% python3 -q
>>> import numpy as np
>>> from numpy import linalg as LA
>>> np.set_printoptions(precision=3, suppress=True, linewidth=200, sign=" ")
>>> def tidy(a):
...     return np.round(a, 3) + 0
... 
>>> J = np.load("data.npy")
>>> J
array([[-1,  3],
       [-1,  3],
       [ 3, -2],
       [ 1,  1]])
>>> vec = np.array([3, 0])
>>> h = np.maximum(J @ vec, 0)
>>> np.maximum(J @ vec, 0) - np.maximum(-J @ vec, 0)
array([-3, -3,  9,  3])
>>> J.T @ h
array([ 30, -15])
>>> tidy(np.tanh(J @ vec))
array([-0.995, -0.995,  1.   ,  0.995])
>>> hat = J @ LA.solve(J.T @ J, J.T)
>>> LA.matrix_rank(np.eye(4) - hat)
np.int64(2)
>>> np.allclose(hat @ hat, hat)
True
>>> tidy(np.diag(hat))
array([ 0.419,  0.419,  0.794,  0.368])
>>> Y = np.array([[3], [2], [0]])
>>> Z = np.array([[-2, -3, 2]])
>>> m1 = Y @ Z
>>> m1
array([[-6, -9,  6],
       [-4, -6,  4],
       [ 0,  0,  0]])
>>> Uu, s, vt = LA.svd(m1)
>>> tidy(s)
array([ 14.866,   0.   ,   0.   ])
>>> Y = Uu[:, :1] @ np.diag(s[:1]) @ vt[:1]
>>> tidy(LA.norm(m1 - Y, 2)), tidy(s[1])
(np.float64(0.0), np.float64(0.0))
>>> tidy(Y)
array([[-6., -9.,  6.],
       [-4., -6.,  4.],
       [ 0.,  0.,  0.]])
>>> LA.matrix_rank(Y)
np.int64(1)
>>> G = Y.T @ Y
>>> LA.matrix_rank(G)
np.int64(1)
>>> tidy(LA.svd(Y, compute_uv=False) ** 2)
array([ 221.,    0.,    0.])
>>> tidy(LA.eigvalsh(G)[::-1])
array([ 221.,    0.,    0.])
>>> tidy(np.diag(G))
array([  52.,  117.,   52.])
>>> def softmax(z):
...     e = np.exp(z - z.max(axis=-1, keepdims=True))
...     return e / e.sum(axis=-1, keepdims=True)
... 
>>> tidy(softmax(m1[2]))
array([ 0.333,  0.333,  0.333])
>>> S = m1 @ m1.T / np.sqrt(3)
>>> tidy(softmax(S)[2] @ m1)
array([-3.333, -5.   ,  3.333])
>>> tidy(softmax(S))
array([[ 1.   ,  0.   ,  0.   ],
       [ 1.   ,  0.   ,  0.   ],
       [ 0.333,  0.333,  0.333]])
>>> softmax(S).round(6).argmax(axis=1)
array([ 0,  0,  0])
>>> data = np.array([[13, 11, 13], [11, 10, 11], [13, 11, 13]])
>>> rank = LA.matrix_rank(data)
>>> rank
np.int64(2)
>>> ns = LA.svd(data)[2][rank:].T
>>> tidy(ns @ ns.T)
array([[ 0.5,  0. , -0.5],
       [ 0. ,  0. ,  0. ],
       [-0.5,  0. ,  0.5]])
>>> [int(LA.matrix_rank(np.delete(data, i, axis=0))) for i in range(3)]
[2, 1, 2]
>>> ns.shape
(3, 1)
>>> tidy(data @ ns)
array([[ 0.],
       [ 0.],
       [ 0.]])
>>> np.allclose(data @ ns, 0)
True
>>> tidy(LA.norm(data, 1)), tidy(LA.norm(data, np.inf))
(np.float64(37.0), np.float64(37.0))
>>> data[0] @ data[2]
np.int64(459)
>>> tidy(LA.norm(data, axis=0))
array([ 21.424,  18.493,  21.424])
>>> tidy(LA.norm(data, 2))
np.float64(35.493)
>>> np.unique(data.round(6), axis=0).shape
(2, 3)
>>> K = np.loadtxt("sample1.csv", delimiter=",")
>>> tidy(K)
array([[-0.065, -0.761, -0.457, -0.457],
       [-0.761,  0.457, -0.326, -0.326],
       [-0.457, -0.326,  0.804, -0.196],
       [-0.457, -0.326, -0.196,  0.804]])
>>> evals, V = LA.eig(K)
>>> tidy(np.sort(LA.eigvals(K @ K)))
array([ 1.,  1.,  1.,  1.])
>>> tidy(np.sort(LA.eigvals(K.T)))
array([-1.,  1.,  1.,  1.])
>>> tidy(np.prod(evals))
np.float64(-1.0)
>>> tidy(evals)
array([-1.,  1.,  1.,  1.])
>>> tidy(K @ V[:, 0] - evals[0] * V[:, 0])
array([ 0.,  0.,  0.,  0.])
>>> Y = LA.inv(K)
>>> tidy(LA.slogdet(K)[0])
np.float64(-1.0)
>>> tidy(LA.det(K) * LA.det(Y))
np.float64(1.0)
>>> np.allclose(Y, K.T)
True
>>> tidy(LA.cond(K))
np.float64(1.0)
>>> vec = np.array([-6, 3, -9, 6])
>>> tidy(K.T @ (K @ vec))
array([-6.,  3., -9.,  6.])
>>> [p for p in range(1, 25) if np.allclose(LA.matrix_power(K, p), np.eye(4))]
[2, 4, 6, 8, 10, 12, 14, 16, 18, 20, 22, 24]
>>> tidy(LA.inv(K))
array([[-0.065, -0.761, -0.457, -0.457],
       [-0.761,  0.457, -0.326, -0.326],
       [-0.457, -0.326,  0.804, -0.196],
       [-0.457, -0.326, -0.196,  0.804]])
